In [1]: import numpy as np

In [2]: import numpy.linalg as la

In [3]: np.set_printoptions(suppress=True, linewidth=100)

In [4]: J = np.load("x.npy")

In [5]: J
Out[5]: 
array([[2., 1., 0.],
       [0., 2., 1.],
       [0., 0., 2.]])

In [6]: # triangular, det is the product of the diagonal

In [7]: vec = np.array([0, -2, -3])

In [8]: target = J @ vec

In [9]: target
Out[9]: array([-2., -7., -6.])

In [10]: np.round(la.solve(J.T, J[2]), 1)
Out[10]: array([0., 0., 1.])

In [11]: np.round(la.solve(J, target), 1)
Out[11]: array([ 0., -2., -3.])

In [12]: np.round(la.solve(J, 4 * target), 1)
Out[12]: array([  0.,  -8., -12.])

In [13]: np.round(la.solve(J, target + J[:, 0]), 1)
Out[13]: array([ 1., -2., -3.])

In [14]: np.allclose(J @ J.T, J.T @ J)
Out[14]: False

In [15]: np.trace(J)
Out[15]: np.float64(6.0)

In [16]: np.round(la.matrix_power(J, 3), 1)
Out[16]: 
array([[ 8., 12.,  6.],
       [ 0.,  8., 12.],
       [ 0.,  0.,  8.]])

In [17]: np.round(np.sort(np.abs(la.eigvals(J))), 1)
Out[17]: array([2., 2., 2.])

In [18]: (J - J.T) / 2
Out[18]: 
array([[ 0. ,  0.5,  0. ],
       [-0.5,  0. ,  0.5],
       [ 0. , -0.5,  0. ]])

In [19]: out = J[0, 0] * J[1:] - np.outer(J[1:, 0], J[0])

In [20]: out
Out[20]: 
array([[0., 4., 2.],
       [0., 0., 4.]])

In [21]: np.flatnonzero(~out.round(6).any(axis=1))
Out[21]: array([], dtype=int64)

In [22]: f, g = out[0], out[1]

In [23]: f @ g
Out[23]: np.float64(8.0)

In [24]: f @ f
Out[24]: np.float64(20.0)

In [25]: p = (f @ g) / (f @ f) * f

In [26]: round(float(la.norm(f + g) ** 2 + la.norm(f - g) ** 2), 1)
Out[26]: 72.0

In [27]: (g - p) @ f
Out[27]: np.float64(0.0)

In [28]: Q = J.astype(float).copy()

In [29]: for j in range(3):
    ...:     Q[:, j] -= Q[:, :j] @ (Q[:, :j].T @ Q[:, j])
    ...:     Q[:, j] /= la.norm(Q[:, j])
    ...: 

In [30]: Q.T @ J
Out[30]: 
array([[2., 1., 0.],
       [0., 2., 1.],
       [0., 0., 2.]])

In [31]: feats = np.load("m.npy")

In [32]: feats
Out[32]: 
array([[-1,  0,  1],
       [ 2,  3,  4],
       [ 5,  6,  7],
       [ 8,  9, 10],
       [11, 12, 13]])

In [33]: # rank 2

In [34]: la.lstsq(feats[:-1].T, feats[-1])[2]
Out[34]: np.int32(2)

In [35]: np.allclose(feats[:-1].T @ la.lstsq(feats[:-1].T, feats[-1])[0], feats[-1])
Out[35]: True

In [36]: rng = np.random.default_rng(40)

In [37]: out = feats + rng.integers(-2, 3, (5, 2)) @ rng.integers(-2, 3, (2, 3))

In [38]: out
Out[38]: 
array([[-1, -2,  0],
       [ 6, -3,  1],
       [ 5,  2,  5],
       [12,  9, 10],
       [11, 10, 12]])

In [39]: out - feats
Out[39]: 
array([[ 0, -2, -1],
       [ 4, -6, -3],
       [ 0, -4, -2],
       [ 4,  0,  0],
       [ 0, -2, -1]])

In [40]: np.round(la.svd(out - feats, compute_uv=False), 1) + 0
Out[40]: array([9.4, 4.4, 0. ])

In [41]: np.abs(out - feats).sum(axis=1)
Out[41]: array([ 3, 13,  6,  4,  3])

In [42]: la.matrix_rank(out - feats, tol=1e-8)
Out[42]: np.int64(2)

In [43]: rank = la.matrix_rank(feats)

In [44]: rank
Out[44]: np.int64(2)

In [45]: null = la.svd(feats)[2][rank:].T

In [46]: np.round(null @ null.T, 1)
Out[46]: 
array([[ 0.2, -0.3,  0.2],
       [-0.3,  0.7, -0.3],
       [ 0.2, -0.3,  0.2]])

In [47]: np.allclose(feats @ null, 0)
Out[47]: True

In [48]: [int(la.matrix_rank(feats[:, :j + 1])) for j in range(3)]
Out[48]: [1, 2, 2]

In [49]: out = feats / np.sqrt((feats ** 2).mean(axis=1, keepdims=True))

In [50]: np.round(la.norm(out, axis=1), 1)
Out[50]: array([1.7, 1.7, 1.7, 1.7, 1.7])

In [51]: out[0].round(1)
Out[51]: array([-1.2,  0. ,  1.2])

In [52]: feats - feats.mean(axis=1, keepdims=True)
Out[52]: 
array([[-1.,  0.,  1.],
       [-1.,  0.,  1.],
       [-1.,  0.,  1.],
       [-1.,  0.,  1.],
       [-1.,  0.,  1.]])

In [53]: vec = np.array([1, 3, 2])

In [54]: h = np.maximum(feats @ vec, 0)

In [55]: feats.T @ h
Out[55]: array([1465, 1650, 1835])

In [56]: np.maximum(feats @ (3 * vec), 0)
Out[56]: array([  3,  57, 111, 165, 219])

In [57]: h
Out[57]: array([ 1, 19, 37, 55, 73])

In [58]: X = np.load("run0.npy")

In [59]: X
Out[59]: 
array([[ 1,  1,  0,  1,  1,  0],
       [ 2,  5,  4,  2,  5,  4],
       [ 0,  3,  5,  0,  3,  5],
       [ 2,  2,  0,  1,  1,  0],
       [ 4, 10,  8,  2,  5,  4],
       [ 0,  6, 10,  0,  3,  5]])

In [60]: f, g = X[0], X[1]

In [61]: f @ g
Out[61]: np.int64(14)

In [62]: p = (f @ g) / (f @ f) * f

In [63]: (g - p) @ f
Out[63]: np.float64(0.0)

In [64]: round(la.norm(f + g) ** 2 + la.norm(f - g) ** 2, 1)
Out[64]: np.float64(188.0)

In [65]: p
Out[65]: array([3.5, 3.5, 0. , 3.5, 3.5, 0. ])

In [66]: la.matrix_rank(np.outer(f, g))
Out[66]: np.int64(1)

In [67]: g - p
Out[67]: array([-1.5,  1.5,  4. , -1.5,  1.5,  4. ])

In [68]: (X + X.T) / 2
Out[68]: 
array([[1. , 1.5, 0. , 1.5, 2.5, 0. ],
       [1.5, 5. , 3.5, 2. , 7.5, 5. ],
       [0. , 3.5, 5. , 0. , 5.5, 7.5],
       [1.5, 2. , 0. , 1. , 1.5, 0. ],
       [2.5, 7.5, 5.5, 1.5, 5. , 3.5],
       [0. , 5. , 7.5, 0. , 3.5, 5. ]])

In [69]: X @ X
Out[69]: 
array([[  9,  18,  12,   6,  12,   8],
       [ 36, 117, 120,  24,  78,  80],
       [ 18,  90, 111,  12,  60,  74],
       [ 12,  24,  16,   9,  18,  12],
       [ 48, 156, 160,  36, 117, 120],
       [ 24, 120, 148,  18,  90, 111]])

In [70]: assert X == X.T
Traceback (most recent call last):
  Cell In[70], line 1
    assert X == X.T
ValueError: The truth value of an array with more than one element is ambiguous. Use a.any() or a.all()


In [71]: round(float(la.det(X)), 1)
Out[71]: -9.0

In [72]: la.matrix_power(X, 4)
Out[72]: 
array([[ 1785,  6324,  6800,  1260,  4464,  4800],
       [12648, 47481, 52496,  8928, 33516, 37056],
       [10200, 39372, 44081,  7200, 27792, 31116],
       [ 2520,  8928,  9600,  1785,  6324,  6800],
       [17856, 67032, 74112, 12648, 47481, 52496],
       [14400, 55584, 62232, 10200, 39372, 44081]])

In [73]: np.allclose(X @ X.T, X.T @ X)
Out[73]: False

In [74]: X.reshape(-1, 2)
Out[74]: 
array([[ 1,  1],
       [ 0,  1],
       [ 1,  0],
       [ 2,  5],
       [ 4,  2],
       [ 5,  4],
       [ 0,  3],
       [ 5,  0],
       [ 3,  5],
       [ 2,  2],
       [ 0,  1],
       [ 1,  0],
       [ 4, 10],
       [ 8,  2],
       [ 5,  4],
       [ 0,  6],
       [10,  0],
       [ 3,  5]])

In [75]: X.ravel(order="F")
Out[75]: 
array([ 1,  2,  0,  2,  4,  0,  1,  5,  3,  2, 10,  6,  0,  4,  5,  0,  8, 10,  1,  2,  0,  1,  2,
        0,  1,  5,  3,  1,  5,  3,  0,  4,  5,  0,  4,  5])

In [76]: T = X.reshape(6, 2, -1)

In [77]: np.swapaxes(T, 1, 2)[0]
Out[77]: 
array([[1, 1],
       [1, 1],
       [0, 0]])

In [78]: T[:, 0]
Out[78]: 
array([[ 1,  1,  0],
       [ 2,  5,  4],
       [ 0,  3,  5],
       [ 2,  2,  0],
       [ 4, 10,  8],
       [ 0,  6, 10]])

In [79]: f = np.array([1, 0, 1])

In [80]: np.correlate(X[4], X[3], "full")
Out[80]: array([ 0,  4, 14, 18, 18, 35, 45, 24, 14, 18,  8])

In [81]: np.polyval(f, X[4])
Out[81]: array([ 17, 101,  65,   5,  26,  17])

In [82]: np.cross(X[4, :3], X[3, :3])
Out[82]: array([-16,  16, -12])

In [83]: Q, Rm = la.qr(X)

In [84]: abs(Rm[0, 0]), round(float(la.norm(X[:, 0])), 1)
Out[84]: (np.float64(5.0), 5.0)

In [85]: np.round(Q.T @ Q, 1) + 0
Out[85]: 
array([[1., 0., 0., 0., 0., 0.],
       [0., 1., 0., 0., 0., 0.],
       [0., 0., 1., 0., 0., 0.],
       [0., 0., 0., 1., 0., 0.],
       [0., 0., 0., 0., 1., 0.],
       [0., 0., 0., 0., 0., 1.]])

In [86]: np.round(np.abs(np.diag(Rm)), 1)
Out[86]: array([5. , 7.3, 0.9, 1. , 1.5, 0.2])

In [87]: E = np.load("out4.npy")

In [88]: E
Out[88]: 
array([[-0.7,  1.3,  3.8],
       [ 0.7, -0.8, -2.7],
       [-1. ,  1.9,  5.3],
       [-0.2,  0.5,  1.2],
       [ 1.5, -2.5, -6.4],
       [ 1.2, -2.1, -5.2],
       [-1.4,  2.5,  6.6],
       [-1. ,  1.5,  3.9],
       [ 1.5, -2.6, -6.5],
       [-0.4,  0.9,  2.7],
       [ 1.1, -1.6, -3.8],
       [ 0. , -0.1, -0.1],
       [ 0.8, -1.3, -3.9]])

In [89]: P = E @ la.solve(E.T @ E, E.T)

In [90]: round(float(np.trace(P)), 1)
Out[90]: 3.0

In [91]: np.round(P @ E[:, 0], 1) + 0
Out[91]: array([-0.7,  0.7, -1. , -0.2,  1.5,  1.2, -1.4, -1. ,  1.5, -0.4,  1.1,  0. ,  0.8])

In [92]: np.round(np.diag(P), 1) + 0
Out[92]: array([0.2, 0.6, 0.3, 0.1, 0.2, 0.2, 0.2, 0.2, 0.3, 0.2, 0.4, 0. , 0.2])

In [93]: left, sigma, Vh = la.svd(E)

In [94]: np.argmax(sigma[:-1] / (sigma[1:] + 1e-6)) + 1
Out[94]: np.int64(1)

In [95]: sigma.round(1)
Out[95]: array([17.5,  0.5,  0.3])

In [96]: out = left[:, :1] @ np.diag(sigma[:1]) @ Vh[:1]

In [97]: la.matrix_rank(E, rtol=0.05)
Out[97]: np.int64(1)

In [98]: round(la.norm(E - out) / la.norm(E), 1)
Out[98]: np.float64(0.0)

In [99]: la.matrix_rank(out)
Out[99]: np.int64(1)

In [100]: Ac = (E - E.mean(axis=0)) / E.std(axis=0)

In [101]: np.argwhere(np.abs(Ac) > 2)
Out[101]: array([], shape=(0, 2), dtype=int64)

In [102]: coef = la.lstsq(np.delete(Ac, 1, axis=1), Ac[:, 1])[0]

In [103]: np.abs(coef).argmax()
Out[103]: np.int64(1)

In [104]: out = np.array([[5, 1, 1], [5, 4, 4], [5, 2, 0]])

In [105]: data = np.triu(out, 1)

In [106]: data
Out[106]: 
array([[0, 1, 1],
       [0, 0, 4],
       [0, 0, 0]])

In [107]: # column 2 dominates

In [108]: la.matrix_rank(data - data[0, 0] * np.eye(3))
Out[108]: np.int64(2)

In [109]: data @ data
Out[109]: 
array([[0, 0, 4],
       [0, 0, 0],
       [0, 0, 0]])

In [110]: np.prod(np.diag(data)), np.round(la.det(data), 1)
Out[110]: (np.int64(0), np.float64(0.0))

In [111]: np.round(np.sort(la.eigvals(data)), 1)
Out[111]: array([0., 0., 0.])

In [112]: left, sigma, Vh = la.svd(data)

In [113]: vecs = Vh[:(sigma > 1e-8).sum()]

In [114]: vec = data[2] + -1 * data[0] + rng.integers(2) * np.eye(3)[0]

In [115]: vec
Out[115]: array([ 1., -1., -1.])

In [116]: np.round(np.diag(vecs.T @ vecs), 1)
Out[116]: array([0., 1., 1.])

In [117]: np.round(la.norm(vec - vecs.T @ vecs @ vec), 1)
Out[117]: np.float64(1.0)

In [118]: la.matrix_rank(np.vstack([data, vec]))
Out[118]: np.int64(3)

In [119]: vec = np.array([-4, -2, -1])

In [120]: h = np.maximum(data @ vec, 0)

In [121]: data.T @ h
Out[121]: array([0, 0, 0])

In [122]: np.maximum(data @ vec, 0) - np.maximum(-data @ vec, 0)
Out[122]: array([-3, -4,  0])

In [123]: np.einsum("ii->", data)
Out[123]: np.int64(0)

In [124]: np.einsum("ij,ji->", data, data)
Out[124]: np.int64(0)

In [125]: round(float(la.eigvals(data).sum().real), 1)
Out[125]: 0.0

In [126]: F = np.load("mat.npy")

In [127]: F.round(1) + 0
Out[127]: 
array([[-0.2,  0.7,  2.9,  0.6],
       [-0.8, -2.8, -0.3,  0.6],
       [ 0.2, -0.4, -2.9, -0.6],
       [-0.7, -1.3,  2.4,  0.9],
       [ 0.3,  2. ,  2.2,  0. ],
       [-0.8, -2.8, -0.6,  0.5],
       [-0.7, -1.4,  2.4,  0.9],
       [ 0.6,  2.6,  1.3, -0.3],
       [-0.1, -1.5, -2.6, -0.3],
       [ 0. ,  1. ,  2.8,  0.5],
       [-0.4, -2.1, -2.1,  0. ],
       [-0.2,  0.7,  2.9,  0.5]])

In [128]: # null space of dimension 2

In [129]: Ac = F - F.mean(axis=0)

In [130]: vecs = la.svd(Ac)[2][:2]

In [131]: out = Ac - Ac @ vecs.T @ vecs

In [132]: la.norm(out, axis=1).round(6).argmax()
Out[132]: np.int64(0)

In [133]: np.round((Ac @ vecs.T).std(axis=0), 1)
Out[133]: array([2.5, 1.4])

In [134]: np.round(np.diag(vecs.T @ vecs), 1)
Out[134]: array([0.1, 0.9, 0.9, 0.1])

In [135]: np.round(np.cov(Ac @ vecs.T, rowvar=False), 1) + 0
Out[135]: 
array([[6.6, 0. ],
       [0. , 2.3]])

In [136]: round(la.norm(F, 2), 1)
Out[136]: np.float64(8.6)

In [137]: round(la.norm(F[5], 1), 1), round(la.norm(F[5], np.inf), 1)
Out[137]: (np.float64(4.7), np.float64(2.8))

In [138]: np.round(la.norm(F, axis=0), 1)
Out[138]: array([1.7, 6.2, 7.9, 2. ])

In [139]: np.round(la.norm(F, axis=1), 1)
Out[139]: array([3., 3., 3., 3., 3., 3., 3., 3., 3., 3., 3., 3.])

In [140]: f, g = F[3], F[6]

In [141]: round(f @ g, 1)
Out[141]: np.float64(9.0)

In [142]: p = (f @ g) / (f @ f) * f

In [143]: la.matrix_rank(np.outer(f, g))
Out[143]: np.int64(1)

In [144]: K = np.load("w.npy")

In [145]: K
Out[145]: 
array([[ 0.5, -0.7,  2. ],
       [ 0. , -0.6,  0. ],
       [ 0. , -2.1,  0.1],
       [ 1.1,  0.5,  4.4],
       [-0.6, -1.4, -2.5],
       [ 2.5, -0.2,  9.8],
       [-1.7,  0.3, -6.8],
       [-2.1, -1.3, -8.4],
       [ 0.2, -1.1,  0.8],
       [ 1.3,  1.8,  5.4],
       [ 1.5, -0.4,  6.2],
       [-0.1,  0.5, -0.4],
       [-1.6,  1.4, -6.5],
       [ 0.5, -1.4,  2.1],
       [ 0.7,  0. ,  2.7],
       [ 0.2,  0.5,  0.8],
       [-0.9,  0.1, -3.6],
       [ 1.2,  0.9,  4.8]])

In [146]: W = np.array([[3, 1, 1, 0, 1], [0, 3, 0, 3, 1], [2, 0, 0, 1, 0]])

In [147]: coef = np.array([0, 2, 2, 2, 1])

In [148]: act = np.maximum(K @ W + coef, 0)

In [149]: (act > 0).astype(int)
Out[149]: 
array([[1, 1, 1, 1, 1],
       [0, 1, 1, 1, 1],
       [1, 0, 1, 0, 0],
       [1, 1, 1, 1, 1],
       [0, 0, 1, 0, 0],
       [1, 1, 1, 1, 1],
       [0, 1, 1, 0, 0],
       [0, 0, 0, 0, 0],
       [1, 0, 1, 0, 1],
       [1, 1, 1, 1, 1],
       [1, 1, 1, 1, 1],
       [0, 1, 1, 1, 1],
       [0, 1, 1, 0, 1],
       [1, 0, 1, 0, 1],
       [1, 1, 1, 1, 1],
       [1, 1, 1, 1, 1],
       [0, 1, 1, 0, 1],
       [1, 1, 1, 1, 1]])

In [150]: la.matrix_rank(act)
Out[150]: np.int64(5)

In [151]: W2 = np.array([[0, 9], [3, 3], [2, 9], [9, 1], [9, 4]])

In [152]: (act @ W2).round(6).argmax(axis=1)
Out[152]: array([1, 1, 1, 1, 1, 1, 1, 0, 1, 1, 1, 0, 0, 1, 1, 0, 1, 1])
